$ ipython --no-banner

In [1]: import numpy as np

In [2]: import numpy.linalg as la

In [3]: np.set_printoptions(suppress=True, linewidth=140)

In [4]: def rnd(a):
   ...:     return np.round(a, 4) + 0
   ...: 

In [5]: E = np.loadtxt("mat.csv", delimiter=",")

In [6]: rnd(E)
Out[6]: 
array([[-0.5988, -0.2849, -0.6402, -0.242 ,  0.3018,  0.0289],
       [-0.0544, -0.0578,  0.3721, -0.1319,  0.4444,  0.8002],
       [ 0.6532, -0.5334, -0.2183, -0.4829, -0.0637,  0.0632],
       [-0.3538,  0.1502,  0.2465, -0.6682, -0.5812,  0.0847],
       [-0.2449, -0.6979,  0.1705,  0.4437, -0.4438,  0.1733],
       [ 0.1633,  0.3485, -0.5605,  0.2179, -0.4155,  0.5635]])

In [7]: out = E / la.norm(E, axis=1, keepdims=True)

In [8]: C2 = out @ out.T

In [9]: rnd(C2[3])
Out[9]: array([0., 0., 0., 1., 0., 0.])

In [10]: (np.abs(C2) > 0.9).astype(int)
Out[10]: 
array([[1, 0, 0, 0, 0, 0],
       [0, 1, 0, 0, 0, 0],
       [0, 0, 1, 0, 0, 0],
       [0, 0, 0, 1, 0, 0],
       [0, 0, 0, 0, 1, 0],
       [0, 0, 0, 0, 0, 1]])

In [11]: np.argwhere(np.triu(np.abs(C2) > 0.95, 1))
Out[11]: array([], shape=(0, 2), dtype=int64)

In [12]: np.degrees(np.arccos(np.clip(C2[3, 5], -1, 1)))
Out[12]: np.float64(90.0)

In [13]: vec = np.array([-2, -2, -1, 0, 3, 1])

In [14]: rnd(la.det(E))
Out[14]: np.float64(-1.0)

In [15]: rnd(np.sort(np.abs(np.degrees(np.angle(la.eigvals(E))))))
Out[15]: array([  0.    , 103.1251, 103.1251, 118.9848, 118.9848, 180.    ])

In [16]: rnd(la.det(E))
Out[16]: np.float64(-1.0)

In [17]: rnd(np.trace(E))
Out[17]: np.float64(-1.4233)

In [18]: np.allclose(E @ E.T, E.T @ E)
Out[18]: True

In [19]: rnd(np.abs(la.eigvals(E)).max())
Out[19]: np.float64(1.0)

In [20]: vec = np.array([-2, -3, -3, -1, 2, -1])

In [21]: target = E @ vec

In [22]: rnd(target)
Out[22]: array([ 4.7894, -0.6136,  1.2408, -1.0614,  0.5672, -1.3029])

In [23]: rnd(la.solve(E, target))
Out[23]: array([-2., -3., -3., -1.,  2., -1.])

In [24]: rnd(la.solve(E.T, E[1]))
Out[24]: array([0., 1., 0., 0., 0., 0.])

In [25]: feats = np.loadtxt("case14.csv", delimiter=",")

In [26]: feats
Out[26]: 
array([[-4.0141, -3.9873,  8.0299,  2.0523, -2.9753, -7.9457,  2.0379],
       [-3.955 , -4.0201,  7.9875,  2.0604, -3.0862, -8.0426,  2.0036],
       [-3.9981, -4.0292,  7.9895,  1.9796, -3.0358, -8.0409,  2.0548],
       [-4.0205, -3.9658,  7.9193,  1.9232, -2.9731, -8.0675,  1.9865],
       [-3.9183, -4.174 ,  8.0278,  1.9589, -3.022 , -7.9666,  2.0187],
       [-3.9932, -4.03  ,  8.0308,  2.0043, -3.0187, -7.9991,  1.9254],
       [-3.9639, -3.9704,  8.0145,  2.0141, -3.022 , -8.0218,  1.9098],
       [-3.9699, -3.9778,  7.979 ,  1.9009, -2.9941, -7.9653,  2.0638],
       [-4.1012, -4.0034,  8.0916,  2.0785, -3.0054, -8.0435,  2.0411],
       [-4.0843, -4.0147,  7.9574,  2.0218, -2.9975, -7.9831,  2.0361],
       [-4.034 , -4.0168,  8.0117,  2.0198, -3.0331, -7.9924,  2.1011],
       [-3.9858, -4.0795,  7.9685,  2.0053, -2.9884, -7.9707,  1.9707],
       [-4.0309, -4.0504,  7.9405,  2.0604, -2.9001, -7.9759,  1.975 ],
       [-3.9939, -4.0601,  8.0085,  1.9748, -3.0667, -8.0137,  2.0129],
       [-4.0089, -3.9709,  8.0015,  1.9479, -2.964 , -8.0429,  1.9239],
       [-3.9867, -3.8878,  7.9328,  2.0279, -2.9821, -8.0429,  2.0281],
       [ 8.9938,  5.0121, -3.9921,  2.0027, -0.9591, -0.0844, -0.9512],
       [ 8.9559,  5.0447, -4.0122,  2.1097, -1.0153, -0.0235, -1.0161],
       [ 9.0267,  5.0516, -3.9552,  1.9506, -0.9787,  0.0566, -0.9342],
       [ 9.016 ,  5.0618, -4.0211,  1.9447, -0.965 ,  0.0905, -0.9451],
       [ 9.0425,  4.9669, -4.0137,  1.9594, -1.0064, -0.0011, -1.0496],
       [ 8.9638,  5.0199, -4.0728,  2.0602, -1.0232,  0.01  , -0.9671],
       [ 8.9587,  4.9983, -3.9996,  1.9272, -1.027 , -0.0296, -0.9674],
       [ 8.9727,  5.0954, -4.0566,  2.0371, -0.9597,  0.0259, -1.0593],
       [ 9.0561,  5.0673, -4.0444,  2.026 , -0.9741, -0.0486, -1.0448],
       [ 8.9754,  5.0347, -3.988 ,  2.0071, -1.0281, -0.0086, -1.0852],
       [ 8.9482,  5.0234, -4.0241,  2.0175, -1.0086,  0.06  , -0.9556],
       [ 9.0518,  5.027 , -4.0776,  2.0514, -1.0042, -0.0349, -1.0024],
       [ 8.9891,  5.0179, -3.9215,  2.0092, -1.0249,  0.0702, -1.0453],
       [ 8.9816,  5.0517, -4.0197,  1.9959, -0.8844,  0.0318, -0.9851],
       [ 9.0091,  4.975 , -3.9881,  1.9533, -1.0005, -0.0512, -1.0517],
       [ 8.9255,  5.0008, -3.9975,  1.9899, -0.987 ,  0.0136, -0.9755],
       [ 2.0432,  7.0235, -6.9991,  6.0237, -3.0256,  7.0144, -4.0047],
       [ 2.0023,  7.0254, -6.9759,  5.9723, -2.9826,  6.9553, -3.9994],
       [ 1.9457,  6.9674, -7.0073,  5.9897, -2.9609,  6.9957, -3.9641],
       [ 1.8846,  7.0622, -7.073 ,  5.9767, -3.0031,  6.9789, -3.9753],
       [ 2.0034,  6.9582, -6.9516,  5.9755, -3.0266,  6.9321, -4.0062],
       [ 2.0049,  7.0022, -6.9811,  6.0216, -2.9347,  6.9546, -4.0619],
       [ 1.9815,  6.9363, -6.9985,  5.9818, -2.9877,  7.0147, -3.9878],
       [ 1.9909,  7.0882, -6.9711,  5.927 , -2.9692,  7.014 , -4.0159],
       [ 1.9827,  7.0535, -6.971 ,  5.936 , -2.9767,  6.8806, -3.9476],
       [ 2.0389,  6.9943, -7.0062,  6.0591, -2.9856,  6.9412, -4.0768],
       [ 2.0358,  6.869 , -7.0199,  6.0358, -2.9805,  7.0758, -3.9324],
       [ 2.0089,  6.9448, -7.0249,  6.0199, -3.0397,  7.0393, -3.9679],
       [ 1.9822,  7.0164, -6.9634,  5.9741, -2.9486,  6.9409, -4.034 ],
       [ 1.8267,  7.0474, -6.9135,  6.0265, -3.0366,  6.9705, -3.9767],
       [ 2.034 ,  7.0201, -7.0448,  5.9718, -2.9321,  7.0374, -4.0757],
       [ 2.0345,  6.9373, -6.9793,  6.0758, -2.9827,  6.9424, -3.9824]])

In [27]: Xc = (feats - feats.mean(axis=0)) / feats.std(axis=0)

In [28]: np.argwhere(np.abs(Xc) > 2)
Out[28]: array([], shape=(0, 2), dtype=int64)

In [29]: b = la.lstsq(np.delete(Xc, 6, axis=1), Xc[:, 6])[0]

In [30]: rnd(b)
Out[30]: array([ 0.105 , -0.3198,  0.2485, -0.1947,  0.0151, -0.3454])

In [31]: np.abs(b).argmax()
Out[31]: np.int64(5)
